$ python3 -q
>>> import numpy as np
>>> import numpy.linalg as la
>>> np.set_printoptions(precision=4, suppress=True, linewidth=100)
>>> K = np.array([[-3, -2, -1, -1, 0, 2],
...     [2, -3, -2, -1, -1, 0],
...     [0, 2, -3, -2, -1, -1],
...     [-1, 0, 2, -3, -2, -1],
...     [-1, -1, 0, 2, -3, -2],
...     [-2, -1, -1, 0, 2, -3]])
>>> x0 = np.array([-2, 0, -1, -1, 0, 2])
>>> target = K @ x0
>>> target
array([12, -1,  3,  1, -4, -1])
>>> np.round(la.solve(K.T, K[5]), 4) + 0
array([0., 0., 0., 0., 0., 1.])
>>> np.round(la.solve(K, target), 4) + 0
array([-2.,  0., -1., -1.,  0.,  2.])
>>> np.round(la.solve(K, K[:, 3]), 4) + 0
array([0., 0., 0., 1., 0., 0.])
>>> la.solve(K, target + K[:, 1])
array([-2.,  1., -1., -1., -0.,  2.])
>>> print(np.fft.fft(K[0]))
[-5. +0.j     -1.5+4.3301j -3.5+2.5981j -3. +0.j     -3.5-2.5981j -1.5-4.3301j]
>>> K @ (-1.0) ** np.arange(6)
array([-3.,  3., -3.,  3., -3.,  3.])
>>> O, R = la.qr(K)
>>> print(np.allclose(R.T @ R, K.T @ K))
True
>>> np.round(O.T @ O, 4) + 0
array([[1., 0., 0., 0., 0., 0.],
       [0., 1., 0., 0., 0., 0.],
       [0., 0., 1., 0., 0., 0.],
       [0., 0., 0., 1., 0., 0.],
       [0., 0., 0., 0., 1., 0.],
       [0., 0., 0., 0., 0., 1.]])
>>> O.shape, R.shape
((6, 6), (6, 6))
>>> print(round(float(abs(R[0, 0])), 4), np.round(la.norm(K[:, 0]), 4))
4.3589 4.3589
>>> data = np.array([[9, 0, 0, 0, 0, 0, 0, 0],
...     [-9, -5, 0, 0, 0, 0, 0, 0],
...     [-8, -6, -2, 0, 0, 0, 0, 0],
...     [-6, 6, -3, -6, 0, 0, 0, 0],
...     [5, -2, 4, 7, -9, 0, 0, 0],
...     [-2, -4, 6, 7, -2, -2, 0, 0],
...     [3, -2, 4, 7, 5, 9, -1, 0],
...     [-6, 2, 8, 2, 2, -6, -7, -5]])
>>> la.cond(data) > 100
np.True_
>>> round(np.log10(la.cond(data)))
3
>>> print([round(float(x), 4) for x in la.svd(data, compute_uv=False)[:3]])
[20.1364, 18.2107, 13.238]
>>> np.argsort(-la.norm(data, axis=0).round(6), kind="stable")[:3]
array([0, 3, 2])
>>> np.round(la.norm(data, 2) / la.norm(data), 4)
np.float64(0.6063)
>>> rng = np.random.default_rng(8580)
>>> z = rng.permutation(8)
>>> print(z)
[2 6 7 5 4 3 1 0]
>>> M2 = data[z][:, z]
>>> np.sort(np.abs(la.eigvals(M2)))
array([1., 2., 2., 5., 5., 6., 9., 9.])
>>> np.diag(M2)
array([-2, -1, -5, -2, -9, -6, -5,  9])
>>> print(round(float(la.det(M2)), 4), round(float(la.det(data[z])), 4))
-48600.0 -48600.0
>>> (data - data.T) / 2
array([[ 0. ,  4.5,  4. ,  3. , -2.5,  1. , -1.5,  3. ],
       [-4.5,  0. ,  3. , -3. ,  1. ,  2. ,  1. , -1. ],
       [-4. , -3. ,  0. ,  1.5, -2. , -3. , -2. , -4. ],
       [-3. ,  3. , -1.5,  0. , -3.5, -3.5, -3.5, -1. ],
       [ 2.5, -1. ,  2. ,  3.5,  0. ,  1. , -2.5, -1. ],
       [-1. , -2. ,  3. ,  3.5, -1. ,  0. , -4.5,  3. ],
       [ 1.5, -1. ,  2. ,  3.5,  2.5,  4.5,  0. ,  3.5],
       [-3. ,  1. ,  4. ,  1. ,  1. , -3. , -3.5,  0. ]])
>>> round(float(np.abs(la.eigvals(data)).max()), 4)
9.0
>>> la.determinant(data)
Traceback (most recent call last):
  File "<python-input-33>", line 1, in <module>
    la.determinant(data)
    ^^^^^^^^^^^^^^
AttributeError: module 'numpy.linalg' has no attribute 'determinant'
>>> la.matrix_power(data, 3)
array([[ 729,    0,    0,    0,    0,    0,    0,    0],
       [-549, -125,    0,    0,    0,    0,    0,    0],
       [-428, -234,   -8,    0,    0,    0,    0,    0],
       [-408,  312, -156, -216,    0,    0,    0,    0],
       [ 637, -632,  769, 1197, -729,    0,    0,    0],
       [ -98, -352,  428,  602, -206,   -8,    0,    0],
       [-986,  370, -659, -952,  671,   63,   -1,    0],
       [ 446,  376,  571,  434,  761,  270, -217, -125]])
